$ python -q
>>> import numpy as np
>>> np.set_printoptions(precision=2, suppress=True, linewidth=160)
>>> def rd(a):
...     return np.round(a, 2) + 0
... 
>>> rng = np.random.default_rng(81887)
>>> idx = rng.integers(0, 2, 4)
>>> feats = (idx[:, None] == idx) * 4 + np.eye(4)
>>> print(feats)
[[5. 4. 4. 4.]
 [4. 5. 4. 4.]
 [4. 4. 5. 4.]
 [4. 4. 4. 5.]]
>>> B = feats / np.sqrt((feats ** 2).mean(axis=1, keepdims=True))
>>> print(feats - feats.mean(axis=1, keepdims=True))
[[ 0.75 -0.25 -0.25 -0.25]
 [-0.25  0.75 -0.25 -0.25]
 [-0.25 -0.25  0.75 -0.25]
 [-0.25 -0.25 -0.25  0.75]]
>>> print(rd(B[1]))
[0.94 1.17 0.94 0.94]
>>> print(rd(np.linalg.norm(B, axis=1)))
[2. 2. 2. 2.]
>>> print(np.linalg.matrix_rank(feats - feats.mean(axis=1, keepdims=True)))
3
>>> vec = np.ones(4)
>>> for _ in range(4):
...     vec = feats @ vec
...     vec /= np.linalg.norm(vec)
...     print(round(vec @ feats @ vec, 2))
... 
17.0
17.0
17.0
17.0
>>> print(vec)
[0.5 0.5 0.5 0.5]
>>> r0, g = feats[3], feats[1]
>>> print(r0 @ r0)
73.0
>>> print(r0 @ g)
72.0
>>> pr = (r0 @ g) / (r0 @ r0) * r0
>>> print(rd(np.linalg.norm(r0 + g) ** 2 + np.linalg.norm(r0 - g) ** 2))
292.0
>>> print(np.linalg.matrix_rank(np.outer(r0, g)))
1
>>> print(rd(pr))
[3.95 3.95 3.95 4.93]
>>> print([round(float(x), 2) for x in np.linalg.svd(feats, compute_uv=False)[:3]])
[17.0, 1.0, 1.0]
>>> print(np.linalg.matrix_rank(feats, rtol=0.1))
1
>>> print(round(np.log10(np.linalg.cond(feats))))
1
>>> vals, vecs = np.linalg.eigh(feats)
>>> print(rd(np.abs(vecs[:, -1])))
[0.5 0.5 0.5 0.5]
>>> print(np.unique(vals.round(6) + 0, return_counts=True)[1])
[3 1]
>>> print(rd(vals.sum()), np.trace(feats))
20.0 20.0
>>> print((vals > 1e-8).sum(), (vals < -1e-8).sum())
4 0
>>> print(rd(np.linalg.svd(feats, compute_uv=False)))
[17.  1.  1.  1.]
>>> print(rd(vecs @ np.diag(vals) @ vecs.T))
[[5. 4. 4. 4.]
 [4. 5. 4. 4.]
 [4. 4. 5. 4.]
 [4. 4. 4. 5.]]
>>> print(rd(vecs.T @ vecs))
[[1. 0. 0. 0.]
 [0. 1. 0. 0.]
 [0. 0. 1. 0.]
 [0. 0. 0. 1.]]
>>> K = np.loadtxt("mat.csv", delimiter=",")
>>> print(K)
[[-1.   -2.84 -2.31]
 [-1.19 -2.85 -3.  ]
 [-0.42 -2.74 -3.27]
 [-0.81 -3.55 -2.7 ]
 [-1.07 -3.5  -2.97]
 [-1.13 -2.74 -3.06]
 [-0.34 -3.71 -2.41]
 [-1.03 -3.02 -3.05]
 [-0.9  -3.48 -2.7 ]
 [-1.49 -3.13 -2.26]
 [-1.4  -3.21 -3.13]
 [-1.14  2.9  -1.91]
 [-0.44  3.3  -2.58]
 [ 0.24  3.15 -1.53]
 [ 0.47  3.36 -2.16]
 [ 0.59  2.99 -1.65]
 [-0.03  2.87 -2.13]
 [-0.32  3.65 -1.9 ]
 [ 0.53  3.1  -2.19]
 [ 0.08  3.04 -2.05]
 [ 0.03  3.25 -1.94]
 [ 0.36  3.17 -2.29]]
>>> Xs = K - K.mean(axis=0)
>>> vecs = np.linalg.svd(Xs)[2][:2]
>>> B = Xs - Xs @ vecs.T @ vecs
>>> print(np.linalg.norm(B, axis=1).round(6).argmax())
9
>>> print(rd((Xs @ vecs.T).std(axis=0)))
[3.24 0.42]
>>> print(rd(np.diag(vecs.T @ vecs)))
[0.98 0.99 0.03]
>>> vec = np.array([5, 0, -2])
>>> h = np.maximum(K @ vec, 0)
>>> print(K * (h > 1e-9)[:, None])
[[-0.   -0.   -0.  ]
 [-1.19 -2.85 -3.  ]
 [-0.42 -2.74 -3.27]
 [-0.81 -3.55 -2.7 ]
 [-1.07 -3.5  -2.97]
 [-1.13 -2.74 -3.06]
 [-0.34 -3.71 -2.41]
 [-1.03 -3.02 -3.05]
 [-0.9  -3.48 -2.7 ]
 [-0.   -0.   -0.  ]
 [-0.   -0.   -0.  ]
 [-0.    0.   -0.  ]
 [-0.44  3.3  -2.58]
 [ 0.24  3.15 -1.53]
 [ 0.47  3.36 -2.16]
 [ 0.59  2.99 -1.65]
 [-0.03  2.87 -2.13]
 [-0.32  3.65 -1.9 ]
 [ 0.53  3.1  -2.19]
 [ 0.08  3.04 -2.05]
 [ 0.03  3.25 -1.94]
 [ 0.36  3.17 -2.29]]
>>> gram = np.cov(K, rowvar=False)
>>> print(rd(gram))
[[ 0.45  1.67  0.21]
 [ 1.67 10.55  1.26]
 [ 0.21  1.26  0.26]]
>>> print(gram.shape)
(3, 3)
>>> print(rd(np.median(K, axis=0)))
[-0.43  0.06 -2.3 ]
>>> print(rd(np.corrcoef(K.T)))
[[1.   0.76 0.62]
 [0.76 1.   0.76]
 [0.62 0.76 1.  ]]
>>> print(np.argsort(-K.std(axis=0).round(6), kind="stable"))
[1 0 2]
>>> print(rd(np.corrcoef(K[:, 2], K[:, 0])[0, 1]))
0.62
>>> print(rd(np.linalg.norm(gram, axis=1)))
[ 1.74 10.76  1.3 ]
>>> print(rd(np.linalg.norm(gram[0], 1)), rd(np.linalg.norm(gram[0], np.inf)))
2.33 1.67
>>> print(rd(np.linalg.norm(gram[0] - gram[1])))
9.03
>>> B = np.array([[0, 0, 1, 1], [0, 0, 3, 1], [0, 3, 1, 2], [3, 1, 2, 2]])
>>> E = np.triu(B, 1)
>>> print(E)
[[0 0 1 1]
 [0 0 3 1]
 [0 0 0 2]
 [0 0 0 0]]
>>> # null space of dimension 2
>>> w1 = np.array([[6, 4, -2, 5, 7, 3],
...     [8, 1, 8, -8, 5, -8],
...     [-8, -8, 8, -7, -5, 9],
...     [4, 8, -6, -9, -2, -1]])
>>> coef = np.array([0, 1, 3, 2, 1, 0])
>>> act = np.maximum(E @ w1 + coef, 0)
>>> print(act)
[[ 0  1  5  0  0  8]
 [ 0  0 21  0  0 26]
 [ 8 17  0  0  0  0]
 [ 0  1  3  2  1  0]]
>>> print(np.linalg.matrix_rank(act))
4
>>> basis = np.array([[1, 1, 1], [1, 1, 0], [2, 0, 1], [0, 1, 2], [0, 2, 1], [1, 1, 1]])
>>> print(act @ basis)
[[19  9 13]
 [68 26 47]
 [25 25  8]
 [ 7  5  8]]
>>> B = np.array([[6, 0], [6, 8], [8, 4], [1, 3]])
>>> print(np.linalg.matrix_rank(np.vstack([E, B.T])))
4
>>> print(np.einsum("ik,kj->ij", E, B))
[[ 9  7]
 [25 15]
 [ 2  6]
 [ 0  0]]
>>> proj = np.triu(np.array([[0, 2, 2, 0], [-3, -2, 5, 2], [-1, 4, -2, -5], [-4, 0, 5, 3]]), 1) + np.eye(4)
>>> B = proj @ E @ np.linalg.inv(proj)
>>> print(np.poly(B))
[1. 0. 0. 0. 0.]
>>> print(rd(np.linalg.det(B)))
0.0
>>> print(B)
[[ 0.  0.  7. 42.]
 [ 0.  0.  3. 26.]
 [ 0.  0.  0.  2.]
 [ 0.  0.  0.  0.]]
>>> Uu, sigma, Vt = np.linalg.svd(E, full_matrices=False)
>>> print(np.abs(Uu[:, 0]).round(6).argmax())
1
>>> print(Uu.shape, sigma.shape, Vt.shape)
(4, 4) (4,) (4, 4)
>>> print(rd(Uu.T @ Uu))
[[1. 0. 0. 0.]
 [0. 1. 0. 0.]
 [0. 0. 1. 0.]
 [0. 0. 0. 1.]]
>>> print(rd(Vt @ Vt.T))
[[1. 0. 0. 0.]
 [0. 1. 0. 0.]
 [0. 0. 1. 0.]
 [0. 0. 0. 1.]]
>>> print(rd(Uu.T @ E @ Vt.T))
[[3.53 0.   0.   0.  ]
 [0.   1.88 0.   0.  ]
 [0.   0.   0.   0.  ]
 [0.   0.   0.   0.  ]]
>>> Uu, sigma, Vt = np.linalg.svd(E)
>>> vecs = Vt[:(sigma > 1e-8).sum()]
>>> vec = E[0] + -1 * E[3] + rng.integers(2) * np.eye(4)[1]
>>> print(vec)
[0. 1. 1. 1.]
>>> print(rd(np.linalg.norm(vec - vecs.T @ vecs @ vec)))
1.0
>>> m1 = np.arange(9).reshape(3, 3) + 3
>>> print(m1)
[[ 3  4  5]
 [ 6  7  8]
 [ 9 10 11]]
>>> # rows and columns are dependent
>>> basis = K[[5, 14]].astype(float)
>>> for _ in range(3):
...     idx = np.linalg.norm(K[:, None] - basis, axis=-1).argmin(axis=1)
...     basis = np.array([K[idx == j].mean(axis=0) for j in range(2)])
... 
>>> print(idx)
[0 0 0 0 0 0 0 0 0 0 0 1 1 1 1 1 1 1 1 1 1 1]
>>> print(rd(basis))
[[-0.98 -3.16 -2.81]
 [ 0.03  3.16 -2.03]]
>>> print(rd(basis[1] - basis[0]))
[1.01 6.32 0.78]
>>> print(np.bincount(idx))
[11 11]
>>> X = np.array([[1, 2, 2, 0], [2, 2, 0, 1], [1, 1, 1, 2]])
>>> X[-1] = X[0] + -1 * X[1]
>>> print(X)
[[ 1  2  2  0]
 [ 2  2  0  1]
 [-1  0  2 -1]]
>>> # looks like rank 2
>>> print(np.unique(X.round(6), axis=0).shape)
(3, 4)
>>> print(rd(np.trace(np.linalg.pinv(X) @ X)))
2.0
>>> r = np.linalg.matrix_rank(X)
>>> print(r)
2
>>> ns = np.linalg.svd(X)[2][r:].T
>>> print([int(np.linalg.matrix_rank(X[:i])) for i in range(1, len(X) + 1)])
[1, 2, 2]
>>> print(np.allclose(X @ ns, 0))
True
>>> print(rd(ns @ ns.T))
[[ 0.53 -0.4   0.13 -0.27]
 [-0.4   0.47 -0.27 -0.13]
 [ 0.13 -0.27  0.2   0.27]
 [-0.27 -0.13  0.27  0.8 ]]
>>> print([int(np.linalg.matrix_rank(X[:, :j + 1])) for j in range(4)])
[1, 2, 2, 2]
>>> print(ns.shape)
(4, 2)
>>> print(np.linalg.matrix_rank(X.T @ X), np.linalg.matrix_rank(X @ X.T))
2 2
>>> print(np.linalg.cond(X) > 100)
True
>>> print(np.linalg.matrix_rank(X, rtol=0.1))
2
>>> print(np.argsort(-np.linalg.norm(X, axis=0).round(6), kind="stable")[:3])
[1 2 0]
>>> print([round(float(x), 2) for x in np.linalg.svd(X, compute_uv=False)[:3]])
[3.87, 3.0, 0.0]
>>> Uu, sigma, Vt = np.linalg.svd(X)
>>> vecs = Vt[:(sigma > 1e-8).sum()]
>>> vec = X[1] + -3 * X[0] + rng.integers(2) * np.eye(4)[3]
>>> print(vec)
[-1. -4. -6.  2.]
>>> print(np.linalg.matrix_rank(np.vstack([X, vec])))
3
>>> sigma = 5 * 0.7 ** np.arange(3)
>>> arr = rng.normal(size=(10, 3)) * rng.permutation(sigma)
>>> print(rd(arr))
[[-3.63 -0.95  2.67]
 [-4.61  2.33 -0.71]
 [ 3.29 -1.67  4.65]
 [-8.53  1.57 -2.17]
 [-1.53  5.22  3.37]
 [-4.59  0.47 -5.7 ]
 [ 2.65 -3.16 -0.54]
 [ 1.5   3.15 -0.97]
 [ 0.14  2.19  5.93]
 [ 0.35  1.62  0.94]]
>>> Xs = arr - arr.mean(axis=0)
>>> Uu, sigma, Vt = np.linalg.svd(Xs, full_matrices=False)
>>> print(np.searchsorted(np.cumsum(sigma ** 2) / (sigma ** 2).sum(), 0.9) + 1)
3
>>> print(rd(Xs.mean(axis=0)))
[0. 0. 0.]
>>> print(np.linalg.matrix_rank(Xs))
3
>>> print(np.abs(Vt[0]).argmax())
0
>>> print((np.sign(Uu[:, 0]) == np.sign(Uu[0, 0])).astype(int))
[1 1 0 1 0 1 0 0 0 0]
>>> print(rd(sigma ** 2 / (sigma ** 2).sum()))
[0.61 0.26 0.13]
>>> print(np.abs(Uu[:, 0]).argmax())
3
>>> gram = np.cov(arr, rowvar=False)
>>> print(rd(np.linalg.eigvalsh(gram)[::-1]))
[19.92  8.37  4.23]
>>> print(rd(arr.std(axis=0)))
[3.58 2.34 3.31]
>>> print(rd(gram))
[[14.28 -2.56  6.43]
 [-2.56  6.09  0.52]
 [ 6.43  0.52 12.16]]
>>> data = np.array([[-0.7, 0.7, -0.7, -1.5],
...     [0.2, 0.0, 0.6, -1.5],
...     [-0.2, 0.1, 0.5, -0.8],
...     [0.0, -0.8, 0.5, -0.1]])
>>> data[:, 3] *= 3
>>> print(rd(data))
[[-0.7  0.7 -0.7 -4.5]
 [ 0.2  0.   0.6 -4.5]
 [-0.2  0.1  0.5 -2.4]
 [ 0.  -0.8  0.5 -0.3]]
>>> r0, g = data[3], data[0]
>>> print(rd(r0 @ g))
0.44
>>> pr = (r0 @ g) / (r0 @ r0) * r0
>>> print((g - pr) @ r0)
0.0
>>> print(rd(pr))
[ 0.   -0.36  0.22 -0.13]
>>> print(rd(g - pr))
[-0.7   1.06 -0.92 -4.37]
>>> print(np.linalg.matrix_rank(np.outer(r0, g)))
1
>>> print(rd(np.linalg.norm(r0 + g) ** 2 + np.linalg.norm(r0 - g) ** 2))
45.4
>>> O, vecs = np.linalg.qr(data[:, :3])[0], np.linalg.qr(data[:, 3:])[0]
>>> sigma = np.linalg.svd(O.T @ vecs, compute_uv=False)
>>> print(rd(np.degrees(np.arccos(sigma.clip(0, 1)))))
[30.48]
>>> print(rd(np.linalg.eigvals(data)))
[-1.35+0.45j -1.35-0.45j  0.53+0.j    1.67+0.j  ]
>>> print(rd(np.linalg.det(data.T)))
1.78
>>> print(rd(np.linalg.det(2 * data)), rd(np.linalg.det(data)))
28.41 1.78
>>> print(rd(np.kron(np.eye(2, dtype=int), data)))
[[-0.7  0.7 -0.7 -4.5  0.   0.   0.   0. ]
 [ 0.2  0.   0.6 -4.5  0.   0.   0.   0. ]
 [-0.2  0.1  0.5 -2.4  0.   0.   0.   0. ]
 [ 0.  -0.8  0.5 -0.3  0.   0.   0.   0. ]
 [ 0.   0.   0.   0.  -0.7  0.7 -0.7 -4.5]
 [ 0.   0.   0.   0.   0.2  0.   0.6 -4.5]
 [ 0.   0.   0.   0.  -0.2  0.1  0.5 -2.4]
 [ 0.   0.   0.   0.   0.  -0.8  0.5 -0.3]]
>>> print(rd(np.einsum("ij,ji->", data, data)))
6.31
>>> sigma = 5 * 0.2 ** np.arange(3)
>>> O, _ = np.linalg.qr(np.array([[-1.0, 0.2, 0.7], [-0.4, 1.3, -0.4], [0.8, -0.6, 0.7]]))
>>> mat = rng.normal(size=(19, 3)) * sigma @ O
>>> print(rd(mat))
[[ 2.64 -1.81 -1.54]
 [ 0.88 -1.34 -0.22]
 [ 3.58 -2.18 -2.62]
 [ 1.27 -0.21 -0.93]
 [-3.25  1.56  2.5 ]
 [-0.15  0.08  0.19]
 [ 2.5  -1.13 -1.94]
 [ 3.92 -3.02 -2.73]
 [ 1.09 -1.65 -0.75]
 [ 6.23 -2.33 -4.15]
 [-2.9   0.57  2.19]
 [ 1.39 -0.94 -1.24]
 [-3.3   1.44  2.51]
 [ 2.95 -0.47 -1.97]
 [-3.32  3.58  2.56]
 [ 2.24 -0.43 -1.87]
 [-4.67  2.52  3.37]
 [-6.84  2.95  5.19]
 [-1.11  1.44  0.51]]
>>> gram = np.cov(mat, rowvar=False)
>>> print(rd(np.polyfit(mat[:, 0], mat[:, 1], 1)))
[-0.5   0.01]
>>> print(rd(np.corrcoef(mat[:, 0], mat[:, 1])[0, 1]))
-0.91
>>> print(rd(np.linalg.eigvalsh(gram)[::-1]))
[20.78  0.56  0.03]
>>> print(rd(mat.std(axis=0)))
[3.32 1.84 2.41]
>>> print(gram.shape)
(3, 3)
>>> print(np.argwhere(np.triu(np.abs(np.corrcoef(mat.T)) > 0.8, 1)))
[[0 1]
 [0 2]
 [1 2]]
